% python3 -q
>>> import numpy as np
>>> from numpy import linalg as LA
>>> np.set_printoptions(suppress=True, linewidth=160)
>>> def rd(a):
...     return np.round(a, 2) + 0
... 
>>> J = np.load("case1.npy")
>>> print(J)
[[ 20.62  60.13 120.96]
 [ 20.08  57.79 117.72]
 [ 20.84  59.65 120.13]
 [ 21.13  59.75 119.7 ]
 [ 19.9   58.83 120.88]
 [ 19.47  59.93 122.77]
 [ 19.89  61.03 120.05]
 [ 19.25  59.63 120.91]
 [ 21.7   59.66 120.38]
 [ 19.83  59.44 119.99]
 [ 18.62  58.18 119.99]
 [ 18.73  60.53 120.44]
 [ 21.16  59.18 122.15]
 [ 19.01  59.45 120.28]
 [ 21.37  60.18 119.79]]
>>> P = J @ LA.solve(J.T @ J, J.T)
>>> print(rd(LA.eigvalsh(P)))
[0. 0. 0. 0. 0. 0. 0. 0. 0. 0. 0. 0. 1. 1. 1.]
>>> print(np.allclose(P @ P, P))
True
>>> print(rd(np.trace(P)))
3.0
>>> D = LA.norm(J[:, None] - J[None], axis=-1)
>>> print((D + 1e9 * np.eye(15)).round(6).argmin(axis=1))
[ 2 10  3 14  7  7 11 13 14 13 13 13  0  7  3]
>>> print(rd(D[:5, :5]))
[[0.   4.03 0.98 1.41 1.49]
 [4.03 0.   3.14 2.98 3.33]
 [0.98 3.14 0.   0.53 1.46]
 [1.41 2.98 0.53 0.   1.94]
 [1.49 3.33 1.46 1.94 0.  ]]
>>> print(D.shape)
(15, 15)
>>> print(np.unravel_index(D.round(6).argmax(), D.shape))
(np.int64(1), np.int64(5))
>>> print(D[14].round(6).argsort(kind="stable")[:4])
[14  3  2  8]
>>> u = np.array([3, 1, 3])
>>> print(rd(np.correlate(J[8], J[10], "full")))
[ 2603.78  8421.11 18319.47  8114.58  2241.48]
>>> print(rd(np.cross(J[8, :3], J[10, :3])))
[ 154.89 -362.31  151.64]
>>> print(rd(np.convolve(J[8], u)))
[ 65.1  200.68 485.9  299.36 361.14]
>>> Xc = J - J.mean(axis=0)
>>> vecs = LA.svd(Xc)[2][:1]
>>> out = Xc - Xc @ vecs.T @ vecs
>>> print(rd((Xc @ vecs.T).std(axis=0)))
[1.16]
>>> print(rd(np.cov(Xc @ vecs.T, rowvar=False)))
1.44
>>> mat = np.load("test5.npy")
>>> print(mat)
[[ 42  12   8 -16 -18   6   6  19]
 [ 12  24  -5 -10   2 -11 -12   7]
 [  8  -5  41  17 -11  13  29  19]
 [-16 -10  17  35   9   5  23  14]
 [-18   2 -11   9  47   4  -3   2]
 [  6 -11  13   5   4  30  15   3]
 [  6 -12  29  23  -3  15  61  26]
 [ 19   7  19  14   2   3  26  42]]
>>> # symmetric, so the eigenvalues are real
>>> th = np.radians(45)
>>> r_ = np.eye(8)
>>> r_[3, 3] = r_[5, 5] = np.cos(th)
>>> r_[3, 5], r_[5, 3] = -np.sin(th), np.sin(th)
>>> print(rd(r_))
[[ 1.    0.    0.    0.    0.    0.    0.    0.  ]
 [ 0.    1.    0.    0.    0.    0.    0.    0.  ]
 [ 0.    0.    1.    0.    0.    0.    0.    0.  ]
 [ 0.    0.    0.    0.71  0.   -0.71  0.    0.  ]
 [ 0.    0.    0.    0.    1.    0.    0.    0.  ]
 [ 0.    0.    0.    0.71  0.    0.71  0.    0.  ]
 [ 0.    0.    0.    0.    0.    0.    1.    0.  ]
 [ 0.    0.    0.    0.    0.    0.    0.    1.  ]]
>>> out = mat @ r_.T
>>> print(np.allclose(mat @ mat.T, out @ out.T))
True
>>> print(np.allclose(LA.norm(mat, axis=1), LA.norm(out, axis=1)))
True
>>> print(rd(LA.svd(mat, compute_uv=False)), rd(LA.svd(out, compute_uv=False)))
[120.39  75.95  47.36  32.94  21.11  12.96   7.06   4.24] [120.39  75.95  47.36  32.94  21.11  12.96   7.06   4.24]
>>> L = LA.cholesky(mat)
>>> print(LA.eigvalsh(mat).min() > 0)
True
>>> x0 = np.array([-5, -4, 5, -1, -9, -1, -4, 2])
>>> y = mat @ x0
>>> print(y)
[ -32 -116  176   20 -393  -46  -40  -83]
>>> print(rd(LA.solve(mat, y)))
[-5. -4.  5. -1. -9. -1. -4.  2.]
>>> rng = np.random.default_rng(148588)
>>> labels = rng.permutation(8)
>>> out = mat[:, labels] * rng.choice([-1, 1], 8)
>>> print(out)
[[ -6 -42  18  19  12   8 -16  -6]
 [ 12 -12  -2   7  24  -5 -10  11]
 [-29  -8  11  19  -5  41  17 -13]
 [-23  16  -9  14 -10  17  35  -5]
 [  3  18 -47   2   2 -11   9  -4]
 [-15  -6  -4   3 -11  13   5 -30]
 [-61  -6   3  26 -12  29  23 -15]
 [-26 -19  -2  42   7  19  14  -3]]
>>> U, _, VT = LA.svd(mat.T @ out)
>>> print(rd(U @ VT))
[[ 0. -1.  0.  0.  0.  0.  0.  0.]
 [ 0.  0.  0.  0.  1.  0.  0.  0.]
 [ 0.  0.  0.  0.  0.  1.  0.  0.]
 [ 0.  0.  0.  0.  0.  0.  1.  0.]
 [ 0.  0. -1.  0.  0.  0.  0.  0.]
 [ 0.  0.  0.  0.  0.  0.  0. -1.]
 [-1.  0.  0.  0.  0.  0.  0.  0.]
 [ 0.  0.  0.  1.  0.  0.  0.  0.]]
>>> print(labels)
[6 0 4 7 1 2 3 5]
>>> def softmax(z):
...     e = np.exp(z - z.max(axis=-1, keepdims=True))
...     return e / e.sum(axis=-1, keepdims=True)
... 
>>> print(rd(softmax(mat[2] + 3)))
[0. 0. 1. 0. 0. 0. 0. 0.]
>>> print(rd(softmax(mat).sum(axis=1)))
[1. 1. 1. 1. 1. 1. 1. 1.]
>>> S = mat @ mat.T / np.sqrt(8)
>>> print(rd(softmax(S)))
[[1. 0. 0. 0. 0. 0. 0. 0.]
 [0. 1. 0. 0. 0. 0. 0. 0.]
 [0. 0. 0. 0. 0. 0. 1. 0.]
 [0. 0. 0. 0. 0. 0. 1. 0.]
 [0. 0. 0. 0. 1. 0. 0. 0.]
 [0. 0. 0. 0. 0. 0. 1. 0.]
 [0. 0. 0. 0. 0. 0. 1. 0.]
 [0. 0. 0. 0. 0. 0. 1. 0.]]
>>> print(softmax(S).round(6).argmax(axis=1))
[0 1 6 6 4 6 6 6]
>>> print(rd(softmax(S + np.triu(np.full(S.shape, -np.inf), 1))))
[[1. 0. 0. 0. 0. 0. 0. 0.]
 [0. 1. 0. 0. 0. 0. 0. 0.]
 [0. 0. 1. 0. 0. 0. 0. 0.]
 [0. 0. 0. 1. 0. 0. 0. 0.]
 [0. 0. 0. 0. 1. 0. 0. 0.]
 [0. 0. 1. 0. 0. 0. 0. 0.]
 [0. 0. 0. 0. 0. 0. 1. 0.]
 [0. 0. 0. 0. 0. 0. 1. 0.]]
